$ python -q
>>> import numpy as np
>>> import numpy.linalg as la
>>> np.set_printoptions(precision=1, suppress=True, linewidth=100)
>>> W0 = np.load("sample9.npy")
>>> W0
array([[  4,   5,   1,   1,   6,   2, -15,  -8],
       [  5,  -4,  -5,   1,  -8,   1,   6,  -3],
       [  1,  -5,  12,   4,  16,   5,  -2,  14],
       [  1,   1,   4,   4,   6,   9,   8,   9],
       [  6,  -8,  16,   6,   2,  13,  -6, -11],
       [  2,   1,   5,   9,  13,  10, -10,  -5],
       [-15,   6,  -2,   8,  -6, -10,   0,   6],
       [ -8,  -3,  14,   9, -11,  -5,   6,  18]])
>>> # equal to its transpose
>>> (W0 + W0.T) / 2
array([[  4.,   5.,   1.,   1.,   6.,   2., -15.,  -8.],
       [  5.,  -4.,  -5.,   1.,  -8.,   1.,   6.,  -3.],
       [  1.,  -5.,  12.,   4.,  16.,   5.,  -2.,  14.],
       [  1.,   1.,   4.,   4.,   6.,   9.,   8.,   9.],
       [  6.,  -8.,  16.,   6.,   2.,  13.,  -6., -11.],
       [  2.,   1.,   5.,   9.,  13.,  10., -10.,  -5.],
       [-15.,   6.,  -2.,   8.,  -6., -10.,   0.,   6.],
       [ -8.,  -3.,  14.,   9., -11.,  -5.,   6.,  18.]])
>>> np.allclose(W0 @ W0.T, W0.T @ W0)
True
>>> la.matrix_power(W0, 3)
array([[  7360,    881,   1403,    -15,  11719,   8620, -13768, -14248],
       [   881,   -580,  -4876,  -3056,  -6981,  -2386,   4408,  -2667],
       [  1403,  -4876,  18982,   9192,  16507,  11535,  -3191,  12623],
       [   -15,  -3056,   9192,   4764,   6114,   5518,   3015,   9725],
       [ 11719,  -6981,  16507,   6114,  14834,  19234, -12152, -11245],
       [  8620,  -2386,  11535,   5518,  19234,  16026, -14175,  -8783],
       [-13768,   4408,  -3191,   3015, -12152, -14175,   7196,  13454],
       [-14248,  -2667,  12623,   9725, -11245,  -8783,  13454,  27284]])
>>> np.round(np.abs(la.eigvals(W0)).max(), 1)
np.float64(40.9)
>>> arr = np.load("a.npy")
>>> arr.round(1) + 0
array([[ 0.5, -0.1, -0.4, -0.1, -0.4, -0.4, -0.5],
       [-0.1,  1. , -0.1,  0. , -0.1, -0.1, -0.1],
       [-0.4, -0.1,  0.7, -0.1, -0.3, -0.3, -0.4],
       [-0.1,  0. , -0.1,  1. , -0.1, -0.1, -0.1],
       [-0.4, -0.1, -0.3, -0.1,  0.6, -0.3, -0.4],
       [-0.4, -0.1, -0.3, -0.1, -0.3,  0.7, -0.4],
       [-0.5, -0.1, -0.4, -0.1, -0.4, -0.4,  0.5]])
>>> f = np.array([1, 2, 0, 0, 0, 1, 2])
>>> M2 = arr + np.outer(f, np.eye(7)[0])
>>> la.matrix_rank(M2 - arr)
np.int64(1)
>>> la.matrix_rank(la.inv(M2) - la.inv(arr), tol=1e-8)
np.int64(1)
>>> np.round(arr @ arr.T, 1) + 0
array([[1., 0., 0., 0., 0., 0., 0.],
       [0., 1., 0., 0., 0., 0., 0.],
       [0., 0., 1., 0., 0., 0., 0.],
       [0., 0., 0., 1., 0., 0., 0.],
       [0., 0., 0., 0., 1., 0., 0.],
       [0., 0., 0., 0., 0., 1., 0.],
       [0., 0., 0., 0., 0., 0., 1.]])
>>> np.round(arr[:, 0] @ arr[:, 4], 1)
np.float64(-0.0)
>>> la.norm(arr, axis=0)
array([1., 1., 1., 1., 1., 1., 1.])
>>> np.round(arr.T @ arr, 1) + 0
array([[1., 0., 0., 0., 0., 0., 0.],
       [0., 1., 0., 0., 0., 0., 0.],
       [0., 0., 1., 0., 0., 0., 0.],
       [0., 0., 0., 1., 0., 0., 0.],
       [0., 0., 0., 0., 1., 0., 0.],
       [0., 0., 0., 0., 0., 1., 0.],
       [0., 0., 0., 0., 0., 0., 1.]])
>>> la.svd(arr, compute_uv=False)
array([1., 1., 1., 1., 1., 1., 1.])
